% ipython --no-banner

In [1]: import numpy as np

In [2]: from numpy import linalg as LA

In [3]: np.set_printoptions(precision=2, suppress=True, linewidth=140, floatmode="fixed")

In [4]: arr = np.load("sample12.npy")

In [5]: arr
Out[5]: 
array([[ -2,   1,   2,  -3,   3,   0,  12,  -1],
       [  2,  -4,   0,   2,  -2,  -1,  -8,   3],
       [ -1,   5,   4,   0,   1,  -1,   4,   2],
       [  2,  -5,   0,   1,   4,  -4,  16,  -2],
       [  5,   3,   4,   4,  -3,   3, -12,   5],
       [ -4,  -4,  -4,   5,  -1,   5,  -4,  -3]])

In [6]: t = np.radians(35)

In [7]: r_ = np.eye(8)

In [8]: r_[0, 0] = r_[7, 7] = np.cos(t)

In [9]: r_[0, 7], r_[7, 0] = -np.sin(t), np.sin(t)

In [10]: r_
Out[10]: 
array([[ 0.82,  0.00,  0.00,  0.00,  0.00,  0.00,  0.00, -0.57],
       [ 0.00,  1.00,  0.00,  0.00,  0.00,  0.00,  0.00,  0.00],
       [ 0.00,  0.00,  1.00,  0.00,  0.00,  0.00,  0.00,  0.00],
       [ 0.00,  0.00,  0.00,  1.00,  0.00,  0.00,  0.00,  0.00],
       [ 0.00,  0.00,  0.00,  0.00,  1.00,  0.00,  0.00,  0.00],
       [ 0.00,  0.00,  0.00,  0.00,  0.00,  1.00,  0.00,  0.00],
       [ 0.00,  0.00,  0.00,  0.00,  0.00,  0.00,  1.00,  0.00],
       [ 0.57,  0.00,  0.00,  0.00,  0.00,  0.00,  0.00,  0.82]])

In [11]: other = arr @ r_.T

In [12]: other
Out[12]: 
array([[ -1.06,   1.00,   2.00,  -3.00,   3.00,   0.00,  12.00,  -1.97],
       [ -0.08,  -4.00,   0.00,   2.00,  -2.00,  -1.00,  -8.00,   3.60],
       [ -1.97,   5.00,   4.00,   0.00,   1.00,  -1.00,   4.00,   1.06],
       [  2.79,  -5.00,   0.00,   1.00,   4.00,  -4.00,  16.00,  -0.49],
       [  1.23,   3.00,   4.00,   4.00,  -3.00,   3.00, -12.00,   6.96],
       [ -1.56,  -4.00,  -4.00,   5.00,  -1.00,   5.00,  -4.00,  -4.75]])

In [13]: other = arr[0, 0] * arr[1:] - np.outer(arr[1:, 0], arr[0])

In [14]: other
Out[14]: 
array([[  0,   6,  -4,   2,  -2,   2,  -8,  -4],
       [  0,  -9,  -6,  -3,   1,   2,   4,  -5],
       [  0,   8,  -4,   4, -14,   8, -56,   6],
       [  0, -11, -18,   7,  -9,  -6, -36,  -5],
       [  0,  12,  16, -22,  14, -10,  56,   2]])

In [15]: np.flatnonzero(~other.round(6).any(axis=1))
Out[15]: array([], dtype=int64)

In [16]: def softmax(z):
    ...:     e = np.exp(z - z.max(axis=-1, keepdims=True))
    ...:     return e / e.sum(axis=-1, keepdims=True)
    ...: 

In [17]: np.round(softmax(other[1] + 2), 2) + 0
Out[17]: array([0.02, 0.00, 0.00, 0.00, 0.04, 0.11, 0.83, 0.00])

In [18]: S = other @ other.T / np.sqrt(8)

In [19]: np.round(softmax(S), 2) + 0
Out[19]: 
array([[0.00, 0.00, 1.00, 0.00, 0.00],
       [0.00, 1.00, 0.00, 0.00, 0.00],
       [0.00, 0.00, 1.00, 0.00, 0.00],
       [0.00, 0.00, 1.00, 0.00, 0.00],
       [0.00, 0.00, 0.00, 0.00, 1.00]])

In [20]: softmax(S).round(6).argmax(axis=1)
Out[20]: array([2, 1, 2, 2, 4])

In [21]: left, sv, Vt = LA.svd(arr, full_matrices=False)

In [22]: left.shape, sv.shape, Vt.shape
Out[22]: ((6, 6), (6,), (6, 8))

In [23]: np.round(np.abs(Vt[0]), 2) + 0
Out[23]: array([0.09, 0.06, 0.00, 0.16, 0.23, 0.17, 0.92, 0.16])

In [24]: (sv > 1e-8).sum()
Out[24]: np.int64(6)

In [25]: np.allclose(left * sv @ Vt, arr)
Out[25]: True

In [26]: sv
Out[26]: array([27.31, 12.70,  8.90,  6.09,  2.77,  2.35])

In [27]: np.round(Vt @ Vt.T, 2) + 0
Out[27]: 
array([[1.00, 0.00, 0.00, 0.00, 0.00, 0.00],
       [0.00, 1.00, 0.00, 0.00, 0.00, 0.00],
       [0.00, 0.00, 1.00, 0.00, 0.00, 0.00],
       [0.00, 0.00, 0.00, 1.00, 0.00, 0.00],
       [0.00, 0.00, 0.00, 0.00, 1.00, 0.00],
       [0.00, 0.00, 0.00, 0.00, 0.00, 1.00]])

In [28]: np.round(np.sqrt((sv ** 2).sum()), 2), round(float(LA.norm(arr)), 2)
Out[28]: (np.float64(32.2), 32.2)

In [29]: sv / sv[0]
Out[29]: array([1.00, 0.47, 0.33, 0.22, 0.10, 0.09])

In [30]: np.round(left.T @ arr @ Vt.T, 2) + 0
Out[30]: 
array([[27.31,  0.00,  0.00,  0.00,  0.00,  0.00],
       [ 0.00, 12.70,  0.00,  0.00,  0.00,  0.00],
       [ 0.00,  0.00,  8.90,  0.00,  0.00,  0.00],
       [ 0.00,  0.00,  0.00,  6.09,  0.00,  0.00],
       [ 0.00,  0.00,  0.00,  0.00,  2.77,  0.00],
       [ 0.00,  0.00,  0.00,  0.00,  0.00,  2.35]])

In [31]: vec = np.array([0, 6, 1, 7, 9, -7, -3, 2])

In [32]: arr @ np.ones(8)
Out[32]: array([ 12.00,  -8.00,  14.00,  12.00,   9.00, -10.00])

In [33]: arr @ np.eye(8)[0]
Out[33]: array([-2.00,  2.00, -1.00,  2.00,  5.00, -4.00])

In [34]: arr * vec
Out[34]: 
array([[  0,   6,   2, -21,  27,   0, -36,  -2],
       [  0, -24,   0,  14, -18,   7,  24,   6],
       [  0,  30,   4,   0,   9,   7, -12,   4],
       [  0, -30,   0,   7,  36,  28, -48,  -4],
       [  0,  18,   4,  28, -27, -21,  36,  10],
       [  0, -24,  -4,  35,  -9, -35,  12,  -6]])

In [35]: arr @ (2 * vec)
Out[35]: array([-48,  18,  84, -22,  96, -62])

In [36]: A = np.loadtxt("a.csv", delimiter=",")

In [37]: A
Out[37]: 
array([[1.00, 0.00, 0.00, 0.00, 0.00, 0.00, 0.00, 0.00],
       [0.00, 1.00, 0.00, 0.00, 0.00, 0.00, 0.00, 0.00],
       [0.00, 0.00, 1.00, 0.00, 0.00, 0.00, 0.00, 0.00],
       [0.00, 0.00, 0.00, 2.00, 0.00, 0.00, 0.00, 0.00],
       [0.00, 0.00, 0.00, 0.00, 3.00, 0.00, 0.00, 0.00],
       [0.00, 0.00, 0.00, 0.00, 0.00, 0.00, 0.00, 0.00],
       [0.00, 0.00, 0.00, 0.00, 0.00, 0.00, 2.00, 0.00],
       [0.00, 0.00, 0.00, 0.00, 0.00, 0.00, 0.00, 0.00]])

In [38]: A @ A
Out[38]: 
array([[1.00, 0.00, 0.00, 0.00, 0.00, 0.00, 0.00, 0.00],
       [0.00, 1.00, 0.00, 0.00, 0.00, 0.00, 0.00, 0.00],
       [0.00, 0.00, 1.00, 0.00, 0.00, 0.00, 0.00, 0.00],
       [0.00, 0.00, 0.00, 4.00, 0.00, 0.00, 0.00, 0.00],
       [0.00, 0.00, 0.00, 0.00, 9.00, 0.00, 0.00, 0.00],
       [0.00, 0.00, 0.00, 0.00, 0.00, 0.00, 0.00, 0.00],
       [0.00, 0.00, 0.00, 0.00, 0.00, 0.00, 4.00, 0.00],
       [0.00, 0.00, 0.00, 0.00, 0.00, 0.00, 0.00, 0.00]])

In [39]: [int(LA.matrix_rank(LA.matrix_power(A, p))) for p in range(1, 9)]
Out[39]: [6, 6, 6, 6, 6, 6, 6, 6]

In [40]: K = np.loadtxt("data.csv", delimiter=",")

In [41]: K
Out[41]: 
array([[ 0.02, -2.00,  0.00,  1.00, -1.00],
       [ 1.00,  0.02, -2.00,  1.00,  2.00],
       [ 0.00,  0.00,  0.02,  3.00,  2.00],
       [-2.00, -1.00, -3.00,  1.02,  2.00],
       [ 0.00, -2.00,  0.00,  1.00, -0.98]])

In [42]: round(np.einsum("ii->", K), 2)
Out[42]: np.float64(0.1)

In [43]: np.allclose(A @ A.T, A.T @ A)
Out[43]: True

In [44]: A @ A
Out[44]: 
array([[1.00, 0.00, 0.00, 0.00, 0.00, 0.00, 0.00, 0.00],
       [0.00, 1.00, 0.00, 0.00, 0.00, 0.00, 0.00, 0.00],
       [0.00, 0.00, 1.00, 0.00, 0.00, 0.00, 0.00, 0.00],
       [0.00, 0.00, 0.00, 4.00, 0.00, 0.00, 0.00, 0.00],
       [0.00, 0.00, 0.00, 0.00, 9.00, 0.00, 0.00, 0.00],
       [0.00, 0.00, 0.00, 0.00, 0.00, 0.00, 0.00, 0.00],
       [0.00, 0.00, 0.00, 0.00, 0.00, 0.00, 4.00, 0.00],
       [0.00, 0.00, 0.00, 0.00, 0.00, 0.00, 0.00, 0.00]])

In [45]: np.allclose(A, A.T)
Out[45]: True

In [46]: (A + A.T) / 2
Out[46]: 
array([[1.00, 0.00, 0.00, 0.00, 0.00, 0.00, 0.00, 0.00],
       [0.00, 1.00, 0.00, 0.00, 0.00, 0.00, 0.00, 0.00],
       [0.00, 0.00, 1.00, 0.00, 0.00, 0.00, 0.00, 0.00],
       [0.00, 0.00, 0.00, 2.00, 0.00, 0.00, 0.00, 0.00],
       [0.00, 0.00, 0.00, 0.00, 3.00, 0.00, 0.00, 0.00],
       [0.00, 0.00, 0.00, 0.00, 0.00, 0.00, 0.00, 0.00],
       [0.00, 0.00, 0.00, 0.00, 0.00, 0.00, 2.00, 0.00],
       [0.00, 0.00, 0.00, 0.00, 0.00, 0.00, 0.00, 0.00]])

In [47]: np.trace(A)
Out[47]: np.float64(10.0)

In [48]: np.sort(np.abs(LA.eigvals(A)))
Out[48]: array([0.00, 0.00, 1.00, 1.00, 1.00, 2.00, 2.00, 3.00])

In [49]: np.round(np.abs(LA.eigvals(A)).max(), 2)
Out[49]: np.float64(3.0)

In [50]: F = np.loadtxt("mat.csv", delimiter=",")

In [51]: F
Out[51]: 
array([[ -3.61,  -4.78, -19.81,  -0.35],
       [ -2.45,  -2.51,  -7.70,  -0.95],
       [ -0.88,  -1.02,  -1.38,  -0.69],
       [ -0.73,  -0.88,  -1.11,  -0.60],
       [ -0.12,  -0.17,  -0.18,  -0.12],
       [  0.25,   0.41,   0.40,   0.27],
       [  0.90,   1.85,   1.83,   1.10],
       [  1.00,   2.11,   2.11,   1.24],
       [  1.18,   2.68,   2.74,   1.53],
       [  2.12,   6.60,   7.86,   3.24],
       [  2.73,  10.40,  13.64,   4.60],
       [  3.13,  13.40,  18.60,   5.57],
       [  3.79,  19.68,  29.70,   7.38]])

In [52]: # looks like rank 3

In [53]: left, sv, Vt = LA.svd(F)

In [54]: sv.round(2) + 0
Out[54]: array([53.07,  8.50,  2.51,  0.00])

In [55]: other = left[:, :3] @ np.diag(sv[:3]) @ Vt[:3]

In [56]: LA.matrix_rank(F, rtol=0.05)
Out[56]: np.int64(2)
